In [1]: import numpy as np

In [2]: from numpy import linalg as LA

In [3]: np.set_printoptions(precision=2, suppress=True, linewidth=160, sign=" ")

In [4]: def rd(a):
   ...:     return np.round(a, 2) + 0
   ...: 

In [5]: W0 = np.loadtxt("layer16.csv", delimiter=",")

In [6]: W0
Out[6]: 
array([[ 0.,  0.,  1., -5., -5.],
       [ 0.,  0., -1., -2.,  1.],
       [-1.,  1.,  0.,  0., -1.],
       [ 5.,  2.,  0.,  0.,  1.],
       [ 5., -1.,  1., -1.,  0.]])

In [7]: U, sigma, vt = LA.svd(W0)

In [8]: evecs = vt[:(sigma > 1e-8).sum()]

In [9]: rng = np.random.default_rng(134)

In [10]: vec = W0[4] + 2 * W0[3] + rng.integers(2) * np.eye(5)[3]

In [11]: vec
Out[11]: array([ 15.,   3.,   1.,   0.,   2.])

In [12]: rd(evecs.T @ evecs)
Out[12]: 
array([[ 0.97,  0.04,  0.14, -0.04,  0.07],
       [ 0.04,  0.95, -0.19,  0.05, -0.09],
       [ 0.14, -0.19,  0.29,  0.19, -0.33],
       [-0.04,  0.05,  0.19,  0.95,  0.09],
       [ 0.07, -0.09, -0.33,  0.09,  0.84]])

In [13]: rd(np.diag(evecs.T @ evecs))
Out[13]: array([ 0.97,  0.95,  0.29,  0.95,  0.84])

In [14]: LA.matrix_rank(np.vstack([W0, vec]))
Out[14]: np.int64(5)

In [15]: lab = rng.permutation(5)

In [16]: lab
Out[16]: array([ 1,  4,  0,  2,  3])

In [17]: other = W0[lab][:, lab]

In [18]: np.diag(other)
Out[18]: array([ 0.,  0.,  0.,  0.,  0.])

In [19]: np.allclose(other, W0)
Out[19]: False

In [20]: other = np.array([[7, 5], [-4, -2]])

In [21]: C = np.kron(other, W0)

In [22]: LA.matrix_rank(C)
Out[22]: np.int64(8)

In [23]: r0, r1 = W0[1], W0[4]

In [24]: r0 @ r0
Out[24]: np.float64(6.0)

In [25]: p = (r0 @ r1) / (r0 @ r0) * r0

In [26]: rd(LA.norm(r0 + r1) ** 2 + LA.norm(r0 - r1) ** 2)
Out[26]: np.float64(68.0)

In [27]: np.outer(r0, r1)
Out[27]: 
array([[  0.,  -0.,   0.,  -0.,   0.],
       [  0.,  -0.,   0.,  -0.,   0.],
       [ -5.,   1.,  -1.,   1.,  -0.],
       [-10.,   2.,  -2.,   2.,  -0.],
       [  5.,  -1.,   1.,  -1.,   0.]])

In [28]: rd(r1 - p)
Out[28]: array([ 5.  , -1.  ,  1.17, -0.67, -0.17])

In [29]: rd(LA.eigvals(W0))
Out[29]: array([ 0.+7.28j,  0.-7.28j,  0.+0.j  ,  0.+2.44j,  0.-2.44j])

In [30]: np.einsum("ij,ji->", W0, W0)
Out[30]: np.float64(-118.0)

In [31]: rd(np.poly(W0))
Out[31]: array([   1.,    0.,   59.,    0.,  315.,    0.])

In [32]: J = np.load("w.npy")

In [33]: J
Out[33]: 
array([[-2,  0,  0,  0,  0,  0,  0,  0,  0,  0,  0,  0],
       [ 5, -2,  0,  0,  0,  0,  0,  0,  0,  0,  0,  0],
       [ 4,  2, -5,  0,  0,  0,  0,  0,  0,  0,  0,  0],
       [-3, -1, -3,  0,  0,  0,  0,  0,  0,  0,  0,  0],
       [ 5,  3, -2,  3, -1,  0,  0,  0,  0,  0,  0,  0],
       [ 1, -2, -2,  2, -5, -2,  0,  0,  0,  0,  0,  0],
       [-3,  5,  5,  0, -3,  2, -3,  0,  0,  0,  0,  0],
       [ 4, -1,  0,  5,  5,  0,  3, -3,  0,  0,  0,  0],
       [-5,  1, -4,  2,  1,  5, -2, -3,  4,  0,  0,  0],
       [ 1,  4, -1,  2,  1,  2,  3, -4,  4,  3,  0,  0],
       [ 3, -2,  0,  4, -2, -1,  4, -2,  1,  5, -5,  0],
       [ 2, -5,  4, -2,  4,  3,  4,  0, -4, -1,  2,  5]])

In [34]: rd(LA.norm(J, 2) / LA.norm(J))
Out[34]: np.float64(0.54)

In [35]: LA.cond(J) > 100
Out[35]: np.True_

In [36]: np.argsort(-LA.norm(J, axis=0).round(6), kind="stable")[:3]
Out[36]: array([ 0,  2,  1])

In [37]: np.prod(np.diag(J)), rd(LA.det(J))
Out[37]: (np.int64(0), np.float64(0.0))

In [38]: LA.matrix_rank(J - J[0, 0] * np.eye(12))
Out[38]: np.int64(11)

In [39]: rd(J @ LA.pinv(J) @ J)
Out[39]: 
array([[-2.,  0.,  0.,  0.,  0.,  0.,  0.,  0.,  0.,  0.,  0.,  0.],
       [ 5., -2.,  0.,  0.,  0.,  0.,  0.,  0.,  0.,  0.,  0.,  0.],
       [ 4.,  2., -5.,  0.,  0.,  0.,  0.,  0.,  0.,  0.,  0.,  0.],
       [-3., -1., -3.,  0.,  0.,  0.,  0.,  0.,  0.,  0.,  0.,  0.],
       [ 5.,  3., -2.,  3., -1.,  0.,  0.,  0.,  0.,  0.,  0.,  0.],
       [ 1., -2., -2.,  2., -5., -2.,  0.,  0.,  0.,  0.,  0.,  0.],
       [-3.,  5.,  5.,  0., -3.,  2., -3.,  0.,  0.,  0.,  0.,  0.],
       [ 4., -1.,  0.,  5.,  5.,  0.,  3., -3.,  0.,  0.,  0.,  0.],
       [-5.,  1., -4.,  2.,  1.,  5., -2., -3.,  4.,  0.,  0.,  0.],
       [ 1.,  4., -1.,  2.,  1.,  2.,  3., -4.,  4.,  3.,  0.,  0.],
       [ 3., -2.,  0.,  4., -2., -1.,  4., -2.,  1.,  5., -5.,  0.],
       [ 2., -5.,  4., -2.,  4.,  3.,  4.,  0., -4., -1.,  2.,  5.]])

In [40]: LA.lstsq(J[:-1].T, J[-1])[2]
Out[40]: np.int32(10)

In [41]: np.abs(np.diag(LA.qr(J)[1])) > 1e-9
Out[41]: array([ True,  True,  True,  True,  True,  True,  True,  True,  True,  True,  True, False])

In [42]: lab = rng.permutation(12)

In [43]: lab
Out[43]: array([ 11,   1,   2,   9,   0,   5,   4,   3,  10,   8,   7,   6])

In [44]: other = J[lab][:, lab]

In [45]: np.allclose(other, J)
Out[45]: False

In [46]: np.trace(other)
Out[46]: np.int64(-11)
